$ python3 -q
>>> import numpy as np
>>> np.set_printoptions(precision=3, suppress=True, linewidth=200, sign=" ")
>>> data = np.load("case18.npy")
>>> data
array([[ 1,  0,  2, -1],
       [ 0,  2, -2,  0],
       [ 1, 10, -8, -1]])
>>> # looks like rank 2
>>> Uu, sig, Vh = np.linalg.svd(data)
>>> print(np.argmax(sig[:-1] / (sig[1:] + 1e-6)) + 1)
2
>>> M2 = Uu[:, :2] @ np.diag(sig[:2]) @ Vh[:2]
>>> round(np.abs(data - M2).max(), 3)
np.float64(0.0)
>>> round(np.linalg.norm(data - M2) / np.linalg.norm(data), 3)
np.float64(0.0)
>>> np.linalg.matrix_rank(data, rtol=0.05)
np.int64(2)
>>> rng = np.random.default_rng(81565)
>>> M2 = data + rng.integers(-2, 3, (3, 2)) @ rng.integers(-2, 3, (2, 4))
>>> print(M2)
[[ 0 -2  3 -3]
 [-2  1  0  0]
 [ 2  9 -9 -3]]
>>> np.linalg.matrix_rank(M2 - data, tol=1e-8)
np.int64(2)
>>> E = np.load("a.npy")
>>> E
array([[ 0.398, -0.843,  0.361],
       [-0.843, -0.181,  0.506],
       [ 0.361,  0.506,  0.783]])
>>> x = np.array([2, 0, 0])
>>> rhs = E @ x
>>> beta, lr = np.zeros(3), 1 / np.linalg.norm(E, 2) ** 2
>>> for i in range(60):
...     beta -= lr * E.T @ (E @ beta - rhs)
...     if i % 10 == 0: print(i, round(np.linalg.norm(E @ beta - rhs), 3))
... 
0 0.0
10 0.0
20 0.0
30 0.0
40 0.0
50 0.0
>>> beta.round(3) + 0
array([ 2.,  0.,  0.])
>>> np.round(np.linalg.cond(E), 3)
np.float64(1.0)
>>> M2 = np.linalg.inv(E)
>>> (np.abs(M2) > 1e-9).astype(int)
array([[ 1,  1,  1],
       [ 1,  1,  1],
       [ 1,  1,  1]])
>>> np.linalg.det(E) * M2
array([[-0.398,  0.843, -0.361],
       [ 0.843,  0.181, -0.506],
       [-0.361, -0.506, -0.783]])
>>> print(round(np.linalg.det(E) * np.linalg.det(M2), 3))
1.0
>>> round(float(np.linalg.slogdet(E)[0]), 3)
-1.0
>>> vals, V = np.linalg.eig(E)
>>> np.sort(np.linalg.eigvals(np.linalg.inv(E)))
array([-1.,  1.,  1.])
>>> vals
array([ 1., -1.,  1.])
>>> vals, V = np.linalg.eigh(E)
>>> x = np.array([2, 1, 2])
>>> np.round(V * np.abs(vals) @ V.T, 3) + 0
array([[ 1.,  0.,  0.],
       [ 0.,  1.,  0.],
       [ 0.,  0.,  1.]])
>>> round(x @ E @ x / (x @ x), 3), vals[0], vals[-1]
(np.float64(0.676), np.float64(-1.0), np.float64(1.0))
